% ipython --no-banner

In [1]: import numpy as np

In [2]: np.set_printoptions(precision=1, suppress=True, linewidth=160)

In [3]: def rd(a):
   ...:     return np.round(a, 1) + 0
   ...: 

In [4]: J = np.load("out14.npy")

In [5]: rd(J)
Out[5]: 
array([[0.3, 0.2, 0.2, 0.1, 0.4, 0.1],
       [0.2, 0.1, 0.1, 0. , 0.2, 0. ],
       [0.2, 0.1, 0.1, 0. , 0.2, 0. ],
       [0.1, 0. , 0. , 0. , 0.1, 0. ],
       [0.4, 0.2, 0.2, 0.1, 0.5, 0.1],
       [0.1, 0. , 0. , 0. , 0.1, 0. ]])

In [6]: # applying it twice changes nothing

In [7]: rd(np.linalg.norm(J, axis=0))
Out[7]: array([0.5, 0.3, 0.3, 0.1, 0.7, 0.1])

In [8]: np.linalg.norm(J, axis=1).argmax()
Out[8]: np.int64(4)

In [9]: rd(np.linalg.norm(J[1], 1)), rd(np.linalg.norm(J[1], np.inf))
Out[9]: (np.float64(0.6), np.float64(0.2))

In [10]: rd(np.linalg.norm(J) ** 2 / np.linalg.norm(J, 2) ** 2)
Out[10]: np.float64(1.0)

In [11]: rd(np.linalg.norm(J[1] - J[4]))
Out[11]: np.float64(0.4)

In [12]: r = np.linalg.matrix_rank(J)

In [13]: r
Out[13]: np.int64(1)

In [14]: ns = np.linalg.svd(J)[2][r:].T

In [15]: rd(ns @ ns.T)
Out[15]: 
array([[ 0.7, -0.2, -0.2, -0.1, -0.4, -0.1],
       [-0.2,  0.9, -0.1,  0. , -0.2,  0. ],
       [-0.2, -0.1,  0.9,  0. , -0.2,  0. ],
       [-0.1,  0. ,  0. ,  1. , -0.1,  0. ],
       [-0.4, -0.2, -0.2, -0.1,  0.5, -0.1],
       [-0.1,  0. ,  0. ,  0. , -0.1,  1. ]])

In [16]: [int(np.linalg.matrix_rank(np.delete(J, i, axis=0))) for i in range(6)]
Out[16]: [1, 1, 1, 1, 1, 1]

In [17]: np.allclose(J @ ns, 0)
Out[17]: True

In [18]: rng = np.random.default_rng(19832)

In [19]: th = rng.uniform(0, 2 * np.pi, 26)

In [20]: O, _ = np.linalg.qr(np.array([[0.5, -1.5],
    ...:     [1.3, 1.8],
    ...:     [0.2, -0.3],
    ...:     [1.4, 0.1],
    ...:     [0.0, 0.6],
    ...:     [-1.3, 0.0],
    ...:     [1.3, -0.2]]))

In [21]: X = 10 * np.c_[np.cos(th), np.sin(th)] @ O.T

In [22]: rd(X)
Out[22]: 
array([[-2.3, -4.4, -0.8, -5.2,  0.2,  4.9, -4.9],
       [ 6.9, -4. ,  1.6,  2.7, -2.3, -2.9,  3.7],
       [-5.3,  7.9, -1. ,  1.5,  2.3, -1. ,  0.3],
       [ 5.2, -7.9,  0.9, -1.7, -2.3,  1.2, -0.4],
       [ 0.9, -6.9, -0.1, -4.5, -1. ,  4. , -3.7],
       [ 5.5,  0. ,  1.4,  4.6, -1.5, -4.5,  5. ],
       [-5.3,  7.9, -1. ,  1.6,  2.3, -1.1,  0.3],
       [ 6.9, -5.6,  1.5,  1.5, -2.5, -1.8,  2.6],
       [ 4. , -8.1,  0.6, -2.7, -1.9,  2.2, -1.6],
       [ 0.4,  6.1,  0.4,  4.9,  0.5, -4.5,  4.3],
       [-4.4,  8.1, -0.7,  2.4,  2. , -1.9,  1.3],
       [ 4.6,  1.5,  1.3,  5. , -1.1, -4.8,  5.1],
       [ 6.9, -5.8,  1.5,  1.4, -2.5, -1.7,  2.5],
       [ 0.9, -7. , -0.1, -4.5, -1. ,  4. , -3.7],
       [ 6.1, -1.4,  1.5,  4.1, -1.8, -4.1,  4.7],
       [ 6.6, -2.9,  1.6,  3.4, -2.1, -3.5,  4.2],
       [-6.6,  2.9, -1.6, -3.4,  2.1,  3.5, -4.2],
       [-2.1,  7.6, -0.2,  3.9,  1.4, -3.4,  3. ],
       [ 1.2, -7.1, -0.1, -4.4, -1.1,  3.9, -3.6],
       [ 1.6, -7.3,  0. , -4.2, -1.2,  3.7, -3.3],
       [ 4.3,  1.9,  1.2,  5. , -1. , -4.8,  5.2],
       [ 4.1, -8.1,  0.7, -2.6, -2. ,  2.1, -1.5],
       [ 5.5, -7.8,  1. , -1.3, -2.3,  0.9, -0.1],
       [ 4.3,  1.9,  1.2,  5. , -1. , -4.8,  5.2],
       [ 1.8,  4.8,  0.7,  5.2,  0. , -4.8,  4.8],
       [ 1.7,  5. ,  0.7,  5.2,  0.1, -4.8,  4.7]])

In [23]: W1 = np.array([[3, 1, 2, 3],
    ...:     [4, 5, 0, 3],
    ...:     [5, 5, 3, 5],
    ...:     [0, 1, 5, 4],
    ...:     [1, 4, 5, 1],
    ...:     [4, 1, 0, 3],
    ...:     [2, 5, 2, 4]])

In [24]: b = np.array([-1, 0, -2, 0])

In [25]: act = np.maximum(X @ W1 + b, 0)

In [26]: np.linalg.matrix_rank(act)
Out[26]: np.int64(4)

In [27]: cent = np.array([[4, -1], [2, 5], [3, 6], [-3, 4]])

In [28]: (act @ cent).round(6).argmax(axis=1)
Out[28]: array([0, 1, 1, 0, 0, 1, 1, 1, 0, 1, 1, 1, 1, 0, 1, 1, 0, 1, 0, 0, 1, 0, 0, 1, 1, 1])

In [29]: Xc = X - X.mean(axis=1)
Traceback (most recent call last):
  Cell In[29], line 1
    Xc = X - X.mean(axis=1)
ValueError: operands could not be broadcast together with shapes (26,7) (26,) 


In [30]: Xc = X - X.mean(axis=0)

In [31]: Uu, s, VT = np.linalg.svd(Xc, full_matrices=False)

In [32]: np.abs(Uu[:, 0]).argmax()
Out[32]: np.int64(18)

In [33]: rd(s ** 2 / (s ** 2).sum())
Out[33]: array([0.6, 0.4, 0. , 0. , 0. , 0. , 0. ])

In [34]: (np.sign(Uu[:, 0]) == np.sign(Uu[0, 0])).astype(int)
Out[34]: array([1, 1, 0, 1, 1, 0, 0, 1, 1, 0, 0, 0, 1, 1, 0, 0, 1, 0, 1, 1, 0, 1, 1, 0, 0, 0])

In [35]: G = np.cov(X, rowvar=False)

In [36]: rd(np.corrcoef(X.T))
Out[36]: 
array([[ 1. , -0.6,  1. ,  0.2, -0.9, -0.3,  0.4],
       [-0.6,  1. , -0.3,  0.7,  0.8, -0.6,  0.5],
       [ 1. , -0.3,  1. ,  0.5, -0.8, -0.5,  0.7],
       [ 0.2,  0.7,  0.5,  1. ,  0.1, -1. ,  1. ],
       [-0.9,  0.8, -0.8,  0.1,  1. ,  0. , -0.1],
       [-0.3, -0.6, -0.5, -1. ,  0. ,  1. , -1. ],
       [ 0.4,  0.5,  0.7,  1. , -0.1, -1. ,  1. ]])

In [37]: rd(np.linalg.eigvalsh(G)[::-1])
Out[37]: array([59.4, 35.2,  0. ,  0. ,  0. ,  0. ,  0. ])

In [38]: G.shape
Out[38]: (7, 7)

In [39]: rd(np.polyfit(X[:, 1], X[:, 5], 1))
Out[39]: array([-0.4, -1.3])

In [40]: np.argwhere(np.triu(np.abs(np.corrcoef(X.T)) > 0.8, 1))
Out[40]: 
array([[0, 2],
       [0, 4],
       [1, 4],
       [2, 4],
       [3, 5],
       [3, 6],
       [5, 6]])

In [41]: z = X[:, 2] > np.median(X[:, 2])

In [42]: f = X[z].mean(axis=0) - X[~z].mean(axis=0)

In [43]: z.astype(int)
Out[43]: array([0, 1, 0, 1, 0, 1, 0, 1, 0, 0, 0, 1, 1, 0, 1, 1, 0, 0, 0, 0, 1, 0, 1, 1, 1, 1])

In [44]: ((X - X.mean(axis=0)) @ f > 0).astype(int)
Out[44]: array([0, 1, 0, 1, 0, 1, 0, 1, 0, 1, 0, 1, 1, 0, 1, 1, 0, 0, 0, 0, 1, 0, 1, 1, 1, 1])

In [45]: rd((((X - X.mean(axis=0)) @ f > 0) == z).mean())
Out[45]: np.float64(1.0)
